$ ipython --no-banner

In [1]: import numpy as np

In [2]: from numpy import linalg as LA

In [3]: np.set_printoptions(precision=2, suppress=True, linewidth=140)

In [4]: M = np.loadtxt("sample10.csv", delimiter=",")

In [5]: print(M)
[[ -3.59   0.5    2.74   2.41   5.17]
 [ -5.45   0.71   4.03   3.26   7.63]
 [  1.51   0.85   0.48  -3.09  -4.52]
 [  1.39   2.58   2.86  -3.6   -6.37]
 [  0.9   -5.5   -8.57   3.88   6.71]
 [  1.99   1.21   0.75  -4.03  -5.99]
 [  0.01   7.78  11.23  -6.6  -11.52]
 [ -9.26   1.07   6.81   7.45  14.29]
 [ -2.63   1.39   3.43   2.09   3.01]
 [ -4.08  -5.82  -6.44   9.27  16.27]
 [  2.46  -1.11  -3.23  -0.39  -2.14]
 [ -6.91  -1.89   1.29   7.72  14.76]
 [ -1.07  -2.22  -2.69   3.5    5.63]
 [  2.89   0.62  -0.88  -2.82  -5.48]
 [  1.    -0.75  -1.66   0.27  -0.22]
 [ -2.95   2.65   5.54   1.59   1.9 ]
 [  6.37  -1.57  -6.07  -4.51  -8.73]
 [  2.33   4.72   5.59  -6.2  -11.12]
 [ -5.41  -1.06   1.78   4.7   10.22]
 [  3.23  -1.81  -4.96   0.76  -1.59]
 [  2.82  -5.91 -10.11   1.39   3.25]]

In [6]: C2 = np.cov(M, rowvar=False)

In [7]: np.polyfit(M[:, 1], M[:, 0], 1)
Out[7]: array([-0.02, -0.69])

In [8]: M.std(axis=0)
Out[8]: array([3.89, 3.23, 5.27, 4.43, 8.15])

In [9]: np.corrcoef(M.T)
Out[9]: 
array([[ 1.  , -0.02, -0.45, -0.76, -0.8 ],
       [-0.02,  1.  ,  0.9 , -0.61, -0.58],
       [-0.45,  0.9 ,  1.  , -0.22, -0.17],
       [-0.76, -0.61, -0.22,  1.  ,  0.99],
       [-0.8 , -0.58, -0.17,  0.99,  1.  ]])

In [10]: print(np.argsort(-M.std(axis=0).round(6), kind="stable"))
[4 2 3 0 1]

In [11]: np.round(LA.eigvalsh(C2)[::-1], 2) + 0
Out[11]: array([105.  ,  41.03,   0.35,   0.  ,   0.  ])

In [12]: Uu, sv, VT = LA.svd(M)

In [13]: np.argmax(sv[:-1] / (sv[1:] + 1e-6)) + 1
Out[13]: np.int64(2)

In [14]: sv
Out[14]: array([46.56, 28.7 ,  2.64,  0.29,  0.19])

In [15]: out = Uu[:, :2] @ np.diag(sv[:2]) @ VT[:2]

In [16]: print(LA.matrix_rank(out))
2

In [17]: print(round(float(LA.norm(M - out, 2)), 2), np.round(sv[2], 2))
2.64 2.64

In [18]: Q, r_ = LA.qr(M)

In [19]: np.trace(Q @ Q.T)
Out[19]: np.float64(5.0)

In [20]: Q.shape, r_.shape
Out[20]: ((21, 5), (5, 5))

In [21]: np.abs(np.diag(r_))
Out[21]: array([18.1 , 14.8 ,  0.73,  2.7 ,  0.36])

In [22]: np.allclose(r_.T @ r_, M.T @ M)
Out[22]: True

In [23]: D = LA.norm(M[:, None] - M[None], axis=-1)

In [24]: D.mean(axis=1).argmax()
Out[24]: np.int64(6)

In [25]: D.shape
Out[25]: (21, 21)

In [26]: D[:5, :5]
Out[26]: 
array([[ 0.  ,  3.46, 12.47, 14.09, 13.73],
       [ 3.46,  0.  , 15.78, 17.17, 15.46],
       [12.47, 15.78,  0.  ,  3.51, 17.24],
       [14.09, 17.17,  3.51,  0.  , 20.57],
       [13.73, 15.46, 17.24, 20.57,  0.  ]])

In [27]: print(LA.matrix_rank(D ** 2))
7

In [28]: X = np.load("layer9.npy")

In [29]: print(X)
[[0.05 0.   2.   2.   2.   1.   0.   0.   0.   3.   3.  ]
 [3.   1.05 3.   3.   0.   2.   2.   3.   2.   3.   0.  ]
 [2.   0.   0.05 1.   3.   0.   3.   3.   2.   1.   0.  ]
 [3.   0.   3.   1.05 0.   2.   3.   0.   0.   2.   3.  ]
 [3.   0.   3.   2.   0.05 0.   3.   0.   2.   3.   1.  ]
 [3.   2.   0.   2.   3.   3.05 2.   0.   2.   3.   2.  ]
 [2.   0.   2.   1.   0.   2.   0.05 1.   2.   2.   2.  ]
 [1.   0.   1.   3.   1.   2.   3.   2.05 2.   2.   1.  ]
 [1.   2.   3.   0.   0.   1.   2.   0.   2.05 2.   1.  ]
 [2.   0.   0.   3.   1.   3.   0.   1.   3.   0.05 3.  ]
 [0.   0.   2.   2.   2.   1.   0.   0.   0.   3.   3.05]]

In [30]: LA.matrix_rank(X, rtol=0.1)
Out[30]: np.int64(9)

In [31]: np.argsort(-LA.norm(X, axis=0).round(6), kind="stable")[:3]
Out[31]: array([9, 0, 2])
